$ python -q
>>> import numpy as np
>>> np.set_printoptions(precision=3, suppress=True, linewidth=140, floatmode="fixed")
>>> mat = np.loadtxt("run0.csv", delimiter=",")
>>> mat
array([[-2.000, -1.000,  3.000, -1.000,  1.000,  0.000,  0.000, -3.000],
       [-3.000, -2.000, -1.000,  3.000, -1.000,  1.000,  0.000,  0.000],
       [ 0.000, -3.000, -2.000, -1.000,  3.000, -1.000,  1.000,  0.000],
       [ 0.000,  0.000, -3.000, -2.000, -1.000,  3.000, -1.000,  1.000],
       [ 1.000,  0.000,  0.000, -3.000, -2.000, -1.000,  3.000, -1.000],
       [-1.000,  1.000,  0.000,  0.000, -3.000, -2.000, -1.000,  3.000],
       [ 3.000, -1.000,  1.000,  0.000,  0.000, -3.000, -2.000, -1.000],
       [-1.000,  3.000, -1.000,  1.000,  0.000,  0.000, -3.000, -2.000]])
>>> mat @ np.ones(8)
array([-3.000, -3.000, -3.000, -3.000, -3.000, -3.000, -3.000, -3.000])
>>> mat @ (-1.0) ** np.arange(8)
array([ 7.000, -7.000,  7.000, -7.000,  7.000, -7.000,  7.000, -7.000])
>>> np.sort(np.abs(np.fft.fft(mat[0]))), np.sort(np.linalg.svd(mat, compute_uv=False))
(array([2.455, 2.455, 3.000, 5.000, 5.000, 6.322, 6.322, 7.000]), array([2.455, 2.455, 3.000, 5.000, 5.000, 6.322, 6.322, 7.000]))
>>> A2 = np.linalg.inv(mat)
>>> (np.abs(A2) > 1e-9).astype(int)
array([[1, 1, 1, 1, 1, 1, 1, 1],
       [1, 1, 1, 1, 1, 1, 1, 1],
       [1, 1, 1, 1, 1, 1, 1, 1],
       [1, 1, 1, 1, 1, 1, 1, 1],
       [1, 1, 1, 1, 1, 1, 1, 1],
       [1, 1, 1, 1, 1, 1, 1, 1],
       [1, 1, 1, 1, 1, 1, 1, 1],
       [1, 1, 1, 1, 1, 1, 1, 1]])
>>> np.linalg.det(mat) * A2
array([[ 16736.000,   4502.000,  12914.000,  -2302.000,   -589.000,  18152.000, -17011.000,   9773.000],
       [  9773.000,  16736.000,   4502.000,  12914.000,  -2302.000,   -589.000,  18152.000, -17011.000],
       [-17011.000,   9773.000,  16736.000,   4502.000,  12914.000,  -2302.000,   -589.000,  18152.000],
       [ 18152.000, -17011.000,   9773.000,  16736.000,   4502.000,  12914.000,  -2302.000,   -589.000],
       [  -589.000,  18152.000, -17011.000,   9773.000,  16736.000,   4502.000,  12914.000,  -2302.000],
       [ -2302.000,   -589.000,  18152.000, -17011.000,   9773.000,  16736.000,   4502.000,  12914.000],
       [ 12914.000,  -2302.000,   -589.000,  18152.000, -17011.000,   9773.000,  16736.000,   4502.000],
       [  4502.000,  12914.000,  -2302.000,   -589.000,  18152.000, -17011.000,   9773.000,  16736.000]])
>>> round(float(np.linalg.det(mat) * np.linalg.det(A2)), 3)
1.0
>>> np.round(mat @ A2, 3) + 0
array([[1.000, 0.000, 0.000, 0.000, 0.000, 0.000, 0.000, 0.000],
       [0.000, 1.000, 0.000, 0.000, 0.000, 0.000, 0.000, 0.000],
       [0.000, 0.000, 1.000, 0.000, 0.000, 0.000, 0.000, 0.000],
       [0.000, 0.000, 0.000, 1.000, 0.000, 0.000, 0.000, 0.000],
       [0.000, 0.000, 0.000, 0.000, 1.000, 0.000, 0.000, 0.000],
       [0.000, 0.000, 0.000, 0.000, 0.000, 1.000, 0.000, 0.000],
       [0.000, 0.000, 0.000, 0.000, 0.000, 0.000, 1.000, 0.000],
       [0.000, 0.000, 0.000, 0.000, 0.000, 0.000, 0.000, 1.000]])
>>> t3 = np.stack([mat, 3 * mat, mat[::-1]])
>>> np.linalg.matrix_rank(t3)
array([8, 8, 8])
>>> np.linalg.norm(t3, axis=(1, 2))
array([14.142, 42.426, 14.142])
>>> t3.shape
(3, 8, 8)
>>> np.einsum("bij,cij->bc", t3, t3)
array([[ 200.000,  600.000,  -40.000],
       [ 600.000, 1800.000, -120.000],
       [ -40.000, -120.000,  200.000]])
>>> data = np.load("test19.npy")
>>> data
array([[6.000, 1.000, 1.000, 1.000, 1.000, 1.000],
       [1.000, 6.000, 1.000, 1.000, 1.000, 1.000],
       [1.000, 1.000, 6.000, 1.000, 1.000, 1.000],
       [1.000, 1.000, 1.000, 6.000, 1.000, 1.000],
       [1.000, 1.000, 1.000, 1.000, 6.000, 1.000],
       [1.000, 1.000, 1.000, 1.000, 1.000, 6.000]])
>>> Q, V = np.linalg.qr(data[:, :2])[0], np.linalg.qr(data[:, 2:])[0]
>>> sigma = np.linalg.svd(Q.T @ V, compute_uv=False)
>>> np.degrees(np.arccos(sigma.clip(0, 1)))
array([50.552, 90.000])
>>> sigma.round(3) + 0
array([0.635, 0.000])
>>> t3 = np.stack([data, 4 * data, data[::-1]])
>>> t3.sum(axis=0)
array([[31.000,  6.000,  6.000,  6.000,  6.000, 11.000],
       [ 6.000, 31.000,  6.000,  6.000, 11.000,  6.000],
       [ 6.000,  6.000, 31.000, 11.000,  6.000,  6.000],
       [ 6.000,  6.000, 11.000, 31.000,  6.000,  6.000],
       [ 6.000, 11.000,  6.000,  6.000, 31.000,  6.000],
       [11.000,  6.000,  6.000,  6.000,  6.000, 31.000]])
>>> np.einsum("bij,cij->bc", t3, t3)
array([[ 246.000,  984.000,   96.000],
       [ 984.000, 3936.000,  384.000],
       [  96.000,  384.000,  246.000]])
>>> np.linalg.matrix_rank(t3)
array([6, 6, 6])
>>> r0 = np.array([2, 0, 2, -2, 2, 2]) + 0.5
>>> M = np.eye(6) - 2 * np.outer(r0, r0) / (r0 @ r0)
>>> M
array([[ 0.545, -0.091, -0.455,  0.273, -0.455, -0.455],
       [-0.091,  0.982, -0.091,  0.055, -0.091, -0.091],
       [-0.455, -0.091,  0.545,  0.273, -0.455, -0.455],
       [ 0.273,  0.055,  0.273,  0.836,  0.273,  0.273],
       [-0.455, -0.091, -0.455,  0.273,  0.545, -0.455],
       [-0.455, -0.091, -0.455,  0.273, -0.455,  0.545]])
>>> data.sum(axis=1)
array([11.000, 11.000, 11.000, 11.000, 11.000, 11.000])
>>> np.linalg.matrix_rank(data)
np.int64(6)
>>> round(np.linalg.norm(data), 3)
np.float64(15.684)
>>> data.mean(axis=0)
array([1.833, 1.833, 1.833, 1.833, 1.833, 1.833])
>>> data - data[0]
array([[ 0.000,  0.000,  0.000,  0.000,  0.000,  0.000],
       [-5.000,  5.000,  0.000,  0.000,  0.000,  0.000],
       [-5.000,  0.000,  5.000,  0.000,  0.000,  0.000],
       [-5.000,  0.000,  0.000,  5.000,  0.000,  0.000],
       [-5.000,  0.000,  0.000,  0.000,  5.000,  0.000],
       [-5.000,  0.000,  0.000,  0.000,  0.000,  5.000]])
>>> data.shape
(6, 6)
>>> np.linalg.svd(data, compute_uv=False)
array([11.000,  5.000,  5.000,  5.000,  5.000,  5.000])
>>> np.unravel_index(np.abs(data).argmax(), data.shape)
(np.int64(0), np.int64(0))
>>> np.abs(data).max()
np.float64(6.0)
>>> arr = np.load("data.npy")
>>> arr
array([[-3, -1,  0, -7,  8,  8,  2,  8, -4],
       [-4, -3, -1,  0, -7,  8,  8,  2,  8],
       [ 8, -4, -3, -1,  0, -7,  8,  8,  2],
       [ 2,  8, -4, -3, -1,  0, -7,  8,  8],
       [ 8,  2,  8, -4, -3, -1,  0, -7,  8],
       [ 8,  8,  2,  8, -4, -3, -1,  0, -7],
       [-7,  8,  8,  2,  8, -4, -3, -1,  0],
       [ 0, -7,  8,  8,  2,  8, -4, -3, -1],
       [-1,  0, -7,  8,  8,  2,  8, -4, -3]])
>>> rng = np.random.default_rng(41289)
>>> idx = rng.permutation(9)
>>> A2 = arr[:, idx] * rng.choice([-1, 1], 9)
>>> A2
array([[-8,  0, -4,  8, -1,  8, -3,  2,  7],
       [ 7,  1,  8,  2, -3,  8, -4,  8,  0],
       [ 0,  3,  2,  8, -4, -7,  8,  8,  1],
       [ 1,  4,  8,  8,  8,  0,  2, -7,  3],
       [ 3, -8,  8, -7,  2, -1,  8,  0,  4],
       [ 4, -2, -7,  0,  8, -3,  8, -1, -8],
       [-8, -8,  0, -1,  8, -4, -7, -3, -2],
       [-2, -8, -1, -3, -7,  8,  0, -4, -8],
       [-8,  7, -3, -4,  0,  2, -1,  8, -8]])
>>> left, _, Vh = np.linalg.svd(arr.T @ A2)
>>> idx
array([4, 2, 8, 7, 1, 5, 0, 6, 3])
>>> np.round(left @ Vh, 3) + 0
array([[ 0.000,  0.000,  0.000,  0.000,  0.000,  0.000,  1.000,  0.000,  0.000],
       [ 0.000,  0.000,  0.000,  0.000,  1.000,  0.000,  0.000,  0.000,  0.000],
       [ 0.000, -1.000,  0.000,  0.000,  0.000,  0.000,  0.000,  0.000,  0.000],
       [ 0.000,  0.000,  0.000,  0.000,  0.000,  0.000,  0.000,  0.000, -1.000],
       [-1.000,  0.000,  0.000,  0.000,  0.000,  0.000,  0.000,  0.000,  0.000],
       [ 0.000,  0.000,  0.000,  0.000,  0.000,  1.000,  0.000,  0.000,  0.000],
       [ 0.000,  0.000,  0.000,  0.000,  0.000,  0.000,  0.000,  1.000,  0.000],
       [ 0.000,  0.000,  0.000,  1.000,  0.000,  0.000,  0.000,  0.000,  0.000],
       [ 0.000,  0.000,  1.000,  0.000,  0.000,  0.000,  0.000,  0.000,  0.000]])
